% python3 -q
>>> import numpy as np
>>> from numpy import linalg as LA
>>> np.set_printoptions(precision=1, suppress=True, linewidth=100, sign=" ")
>>> tidy = lambda a: np.round(a, 1) + 0
>>> t = np.deg2rad(36)
>>> feats = np.eye(7)
>>> feats[np.ix_([2, 6], [2, 6])] = [[np.cos(t), -np.sin(t)], [np.sin(t), np.cos(t)]]
>>> print(tidy(feats))
[[ 1.   0.   0.   0.   0.   0.   0. ]
 [ 0.   1.   0.   0.   0.   0.   0. ]
 [ 0.   0.   0.8  0.   0.   0.  -0.6]
 [ 0.   0.   0.   1.   0.   0.   0. ]
 [ 0.   0.   0.   0.   1.   0.   0. ]
 [ 0.   0.   0.   0.   0.   1.   0. ]
 [ 0.   0.   0.6  0.   0.   0.   0.8]]
>>> def softmax(z):
...     e = np.exp(z - z.max(axis=-1, keepdims=True))
...     return e / e.sum(axis=-1, keepdims=True)
... 
>>> print(tidy(softmax(feats).sum(axis=1)))
[ 1.  1.  1.  1.  1.  1.  1.]
>>> att = feats @ feats.T / np.sqrt(7)
>>> print(tidy(softmax(att)[4] @ feats))
[ 0.1  0.1  0.2  0.1  0.2  0.1  0. ]
>>> print(tidy(softmax(att + np.triu(np.full(att.shape, -np.inf), 1))))
[[ 1.   0.   0.   0.   0.   0.   0. ]
 [ 0.4  0.6  0.   0.   0.   0.   0. ]
 [ 0.3  0.3  0.4  0.   0.   0.   0. ]
 [ 0.2  0.2  0.2  0.3  0.   0.   0. ]
 [ 0.2  0.2  0.2  0.2  0.3  0.   0. ]
 [ 0.2  0.2  0.2  0.2  0.2  0.2  0. ]
 [ 0.1  0.1  0.1  0.1  0.1  0.1  0.2]]
>>> vec = np.array([7, -2, 6, -1, 1, -1, -1])
>>> print(7 - LA.matrix_rank(feats - np.eye(7), tol=1e-8))
5
>>> print(tidy(LA.inv(feats)))
[[ 1.   0.   0.   0.   0.   0.   0. ]
 [ 0.   1.   0.   0.   0.   0.   0. ]
 [ 0.   0.   0.8  0.   0.   0.   0.6]
 [ 0.   0.   0.   1.   0.   0.   0. ]
 [ 0.   0.   0.   0.   1.   0.   0. ]
 [ 0.   0.   0.   0.   0.   1.   0. ]
 [ 0.   0.  -0.6  0.   0.   0.   0.8]]
>>> print(tidy(LA.norm(vec)), tidy(LA.norm(feats @ vec)))
9.6 9.6
>>> print([p for p in range(1, 25) if np.allclose(LA.matrix_power(feats, p), np.eye(7))])
[10, 20]
>>> print(tidy(feats.T @ (feats @ vec)))
[ 7. -2.  6. -1.  1. -1. -1.]
>>> print(tidy(np.abs(LA.eigvals(feats))))
[ 1.  1.  1.  1.  1.  1.  1.]
>>> print(tidy(np.sort(LA.eigvals(feats).real)))
[ 0.8  0.8  1.   1.   1.   1.   1. ]
>>> print((feats != 0).astype(int))
[[ 1  0  0  0  0  0  0]
 [ 0  1  0  0  0  0  0]
 [ 0  0  1  0  0  0  1]
 [ 0  0  0  1  0  0  0]
 [ 0  0  0  0  1  0  0]
 [ 0  0  0  0  0  1  0]
 [ 0  0  1  0  0  0  1]]
>>> print(tidy(LA.det(feats)))
1.0
>>> W0 = np.load("data.npy")
>>> print(W0)
[[  0.8   0.9  -1.8   0.1  -0.2   2.4   0.   -0.1]
 [ -1.2   0.6  -1.5   1.5   0.3   0.5  -6.   -0.1]
 [ -1.6  -1.   -1.    0.2  -0.1   0.6   6.    0.3]
 [ -0.2   0.    1.7   0.8  -0.6   0.    6.   -0.4]
 [ -1.5  -1.8   0.6   0.6   0.8  -2.   18.   -0.5]
 [ -0.3   0.2   1.1   0.2   0.5  -1.   38.    0.4]
 [ -1.    1.    0.2  -0.9  -2.3  -1.   36.    0.8]
 [ -0.5   0.   -0.2   0.9  -1.5   0.6  -4.    0. ]
 [  2.   -2.6   2.1  -0.9   0.7   0.5  -6.   -0.8]
 [ -0.2  -1.8  -0.4   1.2   0.5   0.1  -4.    0.2]
 [ -1.    1.   -0.3   1.4   1.2   1.1  44.    1.2]
 [  0.5  -0.5   0.1   0.6  -2.4   1.7 -14.    1.2]
 [  0.9   0.5  -0.9   0.8  -0.6   2.8  24.   -0.1]
 [ -0.1  -0.3  -2.3   1.8   1.2  -0.6  -4.    1. ]]
>>> rng = np.random.default_rng(833)
>>> Y = W0 + rng.integers(-2, 3, (14, 1)) @ rng.integers(-2, 3, (1, 8))
>>> print(tidy(Y))
[[  0.8   0.9  -3.8  -3.9   1.8   6.4  -2.    1.9]
 [ -1.2   0.6  -1.5   1.5   0.3   0.5  -6.   -0.1]
 [ -1.6  -1.    0.    2.2  -1.1  -1.4   7.   -0.7]
 [ -0.2   0.    0.7  -1.2   0.4   2.    5.    0.6]
 [ -1.5  -1.8   1.6   2.6  -0.2  -4.   19.   -1.5]
 [ -0.3   0.2   0.1  -1.8   1.5   1.   37.    1.4]
 [ -1.    1.    2.2   3.1  -4.3  -5.   38.   -1.2]
 [ -0.5   0.   -1.2  -1.1  -0.5   2.6  -5.    1. ]
 [  2.   -2.6   3.1   1.1  -0.3  -1.5  -5.   -1.8]
 [ -0.2  -1.8  -2.4  -2.8   2.5   4.1  -6.    2.2]
 [ -1.    1.   -1.3  -0.6   2.2   3.1  43.    2.2]
 [  0.5  -0.5  -0.9  -1.4  -1.4   3.7 -15.    2.2]
 [  0.9   0.5  -1.9  -1.2   0.4   4.8  23.    0.9]
 [ -0.1  -0.3  -2.3   1.8   1.2  -0.6  -4.    1. ]]
>>> print(LA.matrix_rank(Y - W0, tol=1e-8))
1
>>> print(tidy(Y - W0))
[[ 0.  0. -2. -4.  2.  4. -2.  2.]
 [ 0.  0.  0.  0.  0.  0.  0.  0.]
 [ 0.  0.  1.  2. -1. -2.  1. -1.]
 [ 0.  0. -1. -2.  1.  2. -1.  1.]
 [ 0.  0.  1.  2. -1. -2.  1. -1.]
 [ 0.  0. -1. -2.  1.  2. -1.  1.]
 [ 0.  0.  2.  4. -2. -4.  2. -2.]
 [ 0.  0. -1. -2.  1.  2. -1.  1.]
 [ 0.  0.  1.  2. -1. -2.  1. -1.]
 [ 0.  0. -2. -4.  2.  4. -2.  2.]
 [ 0.  0. -1. -2.  1.  2. -1.  1.]
 [ 0.  0. -1. -2.  1.  2. -1.  1.]
 [ 0.  0. -1. -2.  1.  2. -1.  1.]
 [ 0.  0.  0.  0.  0.  0.  0.  0.]]
>>> arr = np.load("out2.npy")
>>> print(arr)
[[-3.  1.  0.  0.  0.  0.  0.]
 [ 0. -3.  1.  0.  0.  0.  0.]
 [ 0.  0. -3.  1.  0.  0.  0.]
 [ 0.  0.  0. -3.  1.  0.  0.]
 [ 0.  0.  0.  0. -3.  1.  0.]
 [ 0.  0.  0.  0.  0. -3.  1.]
 [ 0.  0.  0.  0.  0.  0. -3.]]
>>> # triangular, det is the product of the diagonal
>>> labels = rng.permutation(7)
>>> print(labels)
[ 4  2  1  0  3  6  5]
>>> Y = arr[labels][:, labels]
>>> print(np.allclose(Y, arr))
False
>>> print(Y)
[[-3.  0.  0.  0.  0.  0.  1.]
 [ 0. -3.  0.  0.  1.  0.  0.]
 [ 0.  1. -3.  0.  0.  0.  0.]
 [ 0.  0.  1. -3.  0.  0.  0.]
 [ 1.  0.  0.  0. -3.  0.  0.]
 [ 0.  0.  0.  0.  0. -3.  0.]
 [ 0.  0.  0.  0.  0.  1. -3.]]
>>> Uu, s, vt = LA.svd(W0, full_matrices=False)
>>> print(tidy(np.abs(vt[0])))
[ 0.  0.  0.  0.  0.  0.  1.  0.]
>>> print((s > 1e-8).sum())
8
>>> print(tidy(Uu.T @ Uu))
[[ 1.  0.  0.  0.  0.  0.  0.  0.]
 [ 0.  1.  0.  0.  0.  0.  0.  0.]
 [ 0.  0.  1.  0.  0.  0.  0.  0.]
 [ 0.  0.  0.  1.  0.  0.  0.  0.]
 [ 0.  0.  0.  0.  1.  0.  0.  0.]
 [ 0.  0.  0.  0.  0.  1.  0.  0.]
 [ 0.  0.  0.  0.  0.  0.  1.  0.]
 [ 0.  0.  0.  0.  0.  0.  0.  1.]]
>>> print(tidy(np.cumsum(s ** 2) / np.sum(s ** 2)))
[ 1.  1.  1.  1.  1.  1.  1.  1.]
>>> print(np.abs(Uu[:, 0]).round(6).argmax())
10
>>> print(Uu.shape, s.shape, vt.shape)
(14, 8) (8,) (8, 8)
>>> print(tidy(np.sqrt((s ** 2).sum())), tidy(LA.norm(W0)))
78.0 78.0
